% ipython --no-banner

In [1]: import numpy as np

In [2]: np.set_printoptions(suppress=True, linewidth=160)

In [3]: A = np.loadtxt("m.csv", delimiter=",")

In [4]: print(A.round(2))
[[0.25 0.25 0.25 0.   0.25 0.  ]
 [0.33 0.67 0.   0.   0.   0.  ]
 [0.   0.33 0.33 0.   0.   0.33]
 [0.   0.25 0.   0.25 0.25 0.25]
 [0.   0.33 0.   0.   0.33 0.33]
 [0.   0.   0.   0.   0.   1.  ]]

In [5]: # rows sum to 1

In [6]: print(np.allclose(A, A.T))
False

In [7]: print(round(float(np.abs(np.linalg.eigvals(A)).max()), 2))
1.0

In [8]: np.linalg.determinant(A)
---------------------------------------------------------------------------
AttributeError                            Traceback (most recent call last)
Cell In[8], line 1
----> 1 np.linalg.determinant(A)

AttributeError: module 'numpy.linalg' has no attribute 'determinant'

In [9]: print(np.allclose(A @ A.T, A.T @ A))
False

In [10]: print(round(float(np.linalg.det(A)), 2))
0.01

In [11]: print(np.round(A @ A, 2))
[[0.15 0.4  0.15 0.   0.15 0.17]
 [0.31 0.53 0.08 0.   0.08 0.  ]
 [0.11 0.33 0.11 0.   0.   0.44]
 [0.08 0.31 0.   0.06 0.15 0.4 ]
 [0.11 0.33 0.   0.   0.11 0.44]
 [0.   0.   0.   0.   0.   1.  ]]

In [12]: print(np.round((A + A.T) / 2, 2))
[[0.25 0.29 0.12 0.   0.12 0.  ]
 [0.29 0.67 0.17 0.12 0.17 0.  ]
 [0.12 0.17 0.33 0.   0.   0.17]
 [0.   0.12 0.   0.25 0.12 0.12]
 [0.12 0.17 0.   0.12 0.33 0.17]
 [0.   0.   0.17 0.12 0.17 1.  ]]

In [13]: assert A == A.T
---------------------------------------------------------------------------
ValueError                                Traceback (most recent call last)
Cell In[13], line 1
----> 1 assert A == A.T

ValueError: The truth value of an array with more than one element is ambiguous. Use a.any() or a.all()

In [14]: u, v = A[3], A[0]

In [15]: print(round(u @ v, 2))
0.12

In [16]: pr = (u @ v) / (u @ u) * u

In [17]: print(np.linalg.matrix_rank(np.outer(u, v)))
1

In [18]: print(pr.round(2))
[0.   0.12 0.   0.12 0.12 0.12]

In [19]: x = np.array([0, 1, 2, 4, -4, -1])

In [20]: target = A @ x

In [21]: print(target.round(2))
[-0.25  0.67  0.67  0.   -1.33 -1.  ]

In [22]: print(np.round(np.linalg.solve(A, target + A[:, 0]), 2))
[ 1.  1.  2.  4. -4. -1.]

In [23]: print(np.round(np.linalg.solve(A, target), 2) + 0)
[ 0.  1.  2.  4. -4. -1.]

In [24]: T = np.stack([A, -3 * A, A[::-1]])

In [25]: print(np.round(np.linalg.norm(T, axis=(1, 2)), 2))
[1.65 4.95 1.65]

In [26]: print(np.round(np.linalg.det(T), 2))
[ 0.01  5.06 -0.01]

In [27]: print((T @ A.T).shape)
(3, 6, 6)

In [28]: K = np.loadtxt("run14.csv", delimiter=",")

In [29]: print(K)
[[ 1.01  0.03  1.05  1.06  1.94]
 [ 1.1   0.02  1.08  0.98  1.99]
 [ 0.93 -0.01  1.03  0.98  2.04]
 [ 0.94  0.04  1.    1.03  2.07]
 [ 0.92  0.09  1.08  0.9   2.07]
 [ 1.06 -0.05  1.09  1.02  2.04]
 [ 1.02 -0.04  1.03  1.07  2.03]
 [ 0.97  0.    0.97  1.04  2.03]
 [ 1.01  0.05  1.01  0.94  2.02]
 [ 2.01 -0.04  2.02  1.97  1.04]
 [ 2.07  0.01  2.09  1.99  1.05]
 [ 1.89 -0.04  1.96  1.93  1.05]
 [ 2.05 -0.04  2.    1.98  1.02]
 [ 1.99 -0.04  2.04  2.05  0.98]
 [ 1.97  0.03  2.    2.05  0.91]
 [ 1.96 -0.05  2.03  1.97  0.93]
 [ 1.93  0.03  2.04  2.05  1.06]
 [ 1.96  0.    2.07  2.06  1.02]
 [ 1.    0.01  0.03  1.98  1.95]
 [ 0.97  0.06  0.02  1.97  1.95]
 [ 0.98  0.06  0.08  1.95  1.98]
 [ 1.09  0.   -0.06  2.04  1.91]
 [ 1.03 -0.01  0.06  1.99  2.09]
 [ 1.04 -0.02  0.02  2.06  1.96]
 [ 0.99 -0.08 -0.01  2.01  2.01]
 [ 0.92  0.03 -0.06  1.98  2.08]
 [ 1.    0.02 -0.08  2.05  2.1 ]]

In [30]: hat = K @ np.linalg.solve(K.T @ K, K.T)

In [31]: print(round(float(np.trace(hat)), 2))
5.0

In [32]: print(np.round(hat @ K[:, 1], 2) + 0)
[ 0.03  0.02 -0.01  0.04  0.09 -0.05 -0.04  0.    0.05 -0.04  0.01 -0.04 -0.04 -0.04  0.03 -0.05  0.03  0.    0.01  0.06  0.06  0.   -0.01 -0.02 -0.08  0.03
  0.02]

In [33]: print(np.allclose(hat @ hat, hat))
True

In [34]: print(np.round(np.diag(hat), 2))
[0.1  0.27 0.19 0.16 0.28 0.22 0.19 0.11 0.23 0.15 0.22 0.13 0.25 0.14 0.18 0.15 0.23 0.19 0.11 0.18 0.17 0.28 0.11 0.13 0.33 0.15 0.13]

In [35]: cen = (K - K.mean(axis=0)) / K.std(axis=0)

In [36]: print(np.argwhere(np.abs(cen) > 2))
[[ 4  1]
 [24  1]]

In [37]: coef = np.linalg.lstsq(np.delete(cen, 3, axis=1), cen[:, 3])[0]

In [38]: print(coef.round(2))
[ 1.09  0.02 -1.61 -0.8 ]

In [39]: C = K[[16, 21]].astype(float)

In [40]: for _ in range(4):
    ...:     z = np.linalg.norm(K[:, None] - C, axis=-1).argmin(axis=1)
    ...:     C = np.array([K[z == j].mean(axis=0) for j in range(2)])
    ...: 

In [41]: print(z)
[1 1 1 1 1 1 1 1 1 0 0 0 0 0 0 0 0 0 1 1 1 1 1 1 1 1 1]

In [42]: print(np.round(C[1] - C[0], 2))
[-0.98  0.03 -1.51 -0.5   1.01]

In [43]: u = np.array([2, 2, 3])

In [44]: print(np.round(np.convolve(K[19], u), 2))
[1.94 2.06 3.07 4.16 7.9  9.81 5.85]

In [45]: print(np.round(np.correlate(K[19], K[21], "full"), 2))
[ 1.85  2.09  0.1   3.8   8.8   3.93 -0.1   2.15  2.13]

In [46]: feats = np.loadtxt("layer19.csv", delimiter=",")

In [47]: print(feats)
[[-3.  0. -3. -3.]
 [-3. -3.  0. -3.]
 [-3. -3. -3.  0.]
 [ 0. -3. -3. -3.]]

In [48]: A2 = np.linalg.invert(feats)
---------------------------------------------------------------------------
AttributeError                            Traceback (most recent call last)
Cell In[48], line 1
----> 1 A2 = np.linalg.invert(feats)

AttributeError: module 'numpy.linalg' has no attribute 'invert'

In [49]: A2 = np.linalg.inv(feats)

In [50]: print(np.round(feats @ A2, 2) + 0)
[[1. 0. 0. 0.]
 [0. 1. 0. 0.]
 [0. 0. 1. 0.]
 [0. 0. 0. 1.]]

In [51]: print(np.round(np.linalg.det(feats) * np.linalg.det(A2), 2))
1.0

In [52]: print(round(np.linalg.slogdet(feats)[0], 2))
1.0

In [53]: print(np.round(np.linalg.cond(feats), 2))
3.0

In [54]: print(round(float(np.linalg.norm(feats, 1)), 2), round(np.linalg.norm(feats, np.inf), 2))
9.0 9.0

In [55]: print(round(float(np.linalg.norm(feats, "nuc")), 2))
18.0

In [56]: print(np.round(np.linalg.norm(feats) ** 2 / np.linalg.norm(feats, 2) ** 2, 2))
1.33

In [57]: print(np.round(np.linalg.norm(feats, 2), 2))
9.0

In [58]: print(np.linalg.norm(feats, axis=1).argmax())
0

In [59]: dist = np.linalg.norm(K[:, None] - K[None], axis=-1)

In [60]: print((dist + 1e9 * np.eye(27)).round(6).argmin(axis=1))
[ 6  5  3  7  8  6  5  3  2 12  9  9  9 17 13 13 17 16 19 18 19 23 24 18 23 26 25]

In [61]: print(np.flatnonzero(dist[15] < dist.mean() / 2))
[ 9 10 11 12 13 14 15 16 17]

In [62]: print(np.unravel_index(dist.round(6).argmax(), dist.shape))
(np.int64(10), np.int64(25))

In [63]: rng = np.random.default_rng(15)

In [64]: F = np.eye(5, dtype=int)[rng.permutation(5)]

In [65]: print(F)
[[0 0 1 0 0]
 [1 0 0 0 0]
 [0 0 0 1 0]
 [0 0 0 0 1]
 [0 1 0 0 0]]

In [66]: print((F - F.T) / 2)
[[ 0.  -0.5  0.5  0.   0. ]
 [ 0.5  0.   0.   0.  -0.5]
 [-0.5  0.   0.   0.5  0. ]
 [ 0.   0.  -0.5  0.   0.5]
 [ 0.   0.5  0.  -0.5  0. ]]

In [67]: print(np.linalg.matrix_power(F, 3))
[[0 0 0 0 1]
 [0 0 0 1 0]
 [0 1 0 0 0]
 [1 0 0 0 0]
 [0 0 1 0 0]]

In [68]: print((F + F.T) / 2)
[[0.  0.5 0.5 0.  0. ]
 [0.5 0.  0.  0.  0.5]
 [0.5 0.  0.  0.5 0. ]
 [0.  0.  0.5 0.  0.5]
 [0.  0.5 0.  0.5 0. ]]

In [69]: print(np.round(np.sort(np.abs(np.linalg.eigvals(F))), 2))
[1. 1. 1. 1. 1.]

In [70]: E = np.load("block7.npy")

In [71]: print(E)
[[ 1 -1  1 -1  1 -1  1 -1]
 [ 1  1 -1 -1  1  1 -1 -1]]

In [72]: A2 = np.array([[2, 0],
    ...:     [-3, -1],
    ...:     [-1, -3],
    ...:     [2, -1],
    ...:     [2, -1],
    ...:     [-1, 0],
    ...:     [2, -1],
    ...:     [-1, 2]])

In [73]: print(np.einsum("ik,kj->ij", E, A2))
[[ 8 -5]
 [-2  1]]

In [74]: print(np.einsum("ik,kj->ji", E, A2))
[[ 8 -2]
 [-5  1]]

In [75]: A2 = np.array([[-1, 7, 0, 4, 5, 2, -1],
    ...:     [6, 5, -4, 3, -9, -9, -6],
    ...:     [-8, -6, -8, 6, 1, 3, -5],
    ...:     [2, 9, 5, 8, -9, 9, 8],
    ...:     [-3, 0, -5, -6, 9, -4, -7],
    ...:     [-8, 0, -7, 0, -9, -9, -7],
    ...:     [-9, -2, -2, 2, 6, -2, 2]])

In [76]: arr = A2 - A2.T

In [77]: print(arr)
[[  0   1   8   2   8  10   8]
 [ -1   0   2  -6  -9  -9  -4]
 [ -8  -2   0   1   6  10  -3]
 [ -2   6  -1   0  -3   9   6]
 [ -8   9  -6   3   0   5 -13]
 [-10   9 -10  -9  -5   0  -5]
 [ -8   4   3  -6  13   5   0]]

In [78]: # skew-symmetric

In [79]: print(round(np.trace(np.linalg.pinv(arr) @ arr), 2))
6.0

In [80]: print(np.unique(arr.round(6), axis=0).shape)
(7, 7)

In [81]: print(np.linalg.lstsq(arr[:-1].T, arr[-1])[2])
6

In [82]: print(np.allclose(arr[:-1].T @ np.linalg.lstsq(arr[:-1].T, arr[-1])[0], arr[-1]))
True

In [83]: print(np.abs(np.diag(np.linalg.qr(arr)[1])) > 1e-9)
[ True  True  True  True  True  True False]

In [84]: X = np.eye(6, dtype=int)[rng.permutation(6)] * np.array([1, 2, 1, 1, 3, 2])

In [85]: print(X)
[[0 0 0 0 3 0]
 [0 0 0 1 0 0]
 [0 0 1 0 0 0]
 [1 0 0 0 0 0]
 [0 0 0 0 0 2]
 [0 2 0 0 0 0]]

In [86]: # 2 groups of indices that never mix

In [87]: print(np.round(np.linalg.pinv(X), 2))
[[0.   0.   0.   1.   0.   0.  ]
 [0.   0.   0.   0.   0.   0.5 ]
 [0.   0.   1.   0.   0.   0.  ]
 [0.   1.   0.   0.   0.   0.  ]
 [0.33 0.   0.   0.   0.   0.  ]
 [0.   0.   0.   0.   0.5  0.  ]]

In [88]: print(X @ X.T)
[[9 0 0 0 0 0]
 [0 1 0 0 0 0]
 [0 0 1 0 0 0]
 [0 0 0 1 0 0]
 [0 0 0 0 4 0]
 [0 0 0 0 0 4]]

In [89]: print(X[:, 1] @ X[:, 2])
0

In [90]: print(np.round(np.linalg.norm(X, axis=0), 2))
[1. 2. 1. 1. 3. 2.]

In [91]: x = np.array([2, 3, 5, 7, 6, 8])

In [92]: h = np.maximum(X @ x, 0)

In [93]: print(np.maximum(X @ (3 * x), 0))
[54 21 15  6 48 18]

In [94]: print(np.round(np.tanh(X @ x), 2))
[1.   1.   1.   0.96 1.   1.  ]

In [95]: theta = np.radians(30)

In [96]: r_ = np.eye(6)

In [97]: r_[3, 3] = r_[1, 1] = np.cos(theta)

In [98]: r_[3, 1], r_[1, 3] = -np.sin(theta), np.sin(theta)

In [99]: print(r_.round(2))
[[ 1.    0.    0.    0.    0.    0.  ]
 [ 0.    0.87  0.    0.5   0.    0.  ]
 [ 0.    0.    1.    0.    0.    0.  ]
 [ 0.   -0.5   0.    0.87  0.    0.  ]
 [ 0.    0.    0.    0.    1.    0.  ]
 [ 0.    0.    0.    0.    0.    1.  ]]

In [100]: A2 = X @ r_.T

In [101]: print(A2.round(2))
[[ 0.    0.    0.    0.    3.    0.  ]
 [ 0.    0.5   0.    0.87  0.    0.  ]
 [ 0.    0.    1.    0.    0.    0.  ]
 [ 1.    0.    0.    0.    0.    0.  ]
 [ 0.    0.    0.    0.    0.    2.  ]
 [ 0.    1.73  0.   -1.    0.    0.  ]]

In [102]: print(np.round(np.abs(A2 - X).max(axis=0), 2))
[0.  0.5 0.  1.  0.  0. ]

In [103]: print(np.allclose(np.linalg.norm(X, axis=1), np.linalg.norm(A2, axis=1)))
True

In [104]: z = rng.permutation(6)

In [105]: print(z)
[4 3 1 0 2 5]

In [106]: A2 = X[z][:, z]

In [107]: print(np.allclose(A2, X))
False

In [108]: print(np.diag(A2))
[0 0 0 0 1 0]

In [109]: u = np.array([-5, -7, 0])

In [110]: v = np.array([0, -2, -1, -3])

In [111]: M = u[:, None] + v[None, :]

In [112]: print(M)
[[ -5  -7  -6  -8]
 [ -7  -9  -8 -10]
 [  0  -2  -1  -3]]

In [113]: # rows and columns are dependent

In [114]: r = np.linalg.matrix_rank(M)

In [115]: print(r)
2

In [116]: N = np.linalg.svd(M)[2][r:].T

In [117]: print([int(np.linalg.matrix_rank(M[:i])) for i in range(1, len(M) + 1)])
[1, 2, 2]

In [118]: print([int(np.linalg.matrix_rank(M[:, :j + 1])) for j in range(4)])
[1, 2, 2, 2]

In [119]: print([int(np.linalg.matrix_rank(np.delete(M, i, axis=0))) for i in range(3)])
[2, 2, 2]

In [120]: print(np.round(M @ N, 2) + 0)
[[0. 0.]
 [0. 0.]
 [0. 0.]]

In [121]: print(np.allclose(M @ N, 0))
True

In [122]: print(np.round(N @ N.T, 2))
[[ 0.3 -0.1 -0.4  0.2]
 [-0.1  0.7 -0.2 -0.4]
 [-0.4 -0.2  0.7 -0.1]
 [ 0.2 -0.4 -0.1  0.3]]

In [123]: print(N.shape)
(4, 2)

In [124]: Uu, sig, Vh = np.linalg.svd(M)

In [125]: V = Vh[:(sig > 1e-8).sum()]

In [126]: x = M[0] + 4 * M[2] + rng.integers(2) * np.eye(4)[0]

In [127]: print(x)
[ -5. -15. -10. -20.]

In [128]: print(np.round(np.linalg.norm(x - V.T @ V @ x), 2))
0.0

In [129]: print(np.linalg.matrix_rank(np.vstack([M, x])))
2

In [130]: A2 = M / np.linalg.norm(M, axis=1, keepdims=True)

In [131]: cov = A2 @ A2.T

In [132]: print((cov - 2 * np.eye(3)).round(6).argmax(axis=1))
[1 0 0]

In [133]: print((np.abs(cov) > 0.9).astype(int))
[[1 1 0]
 [1 1 0]
 [0 0 1]]

In [134]: print(round(float(np.degrees(np.arccos(np.clip(cov[0, 2], -1, 1)))), 2))
26.94
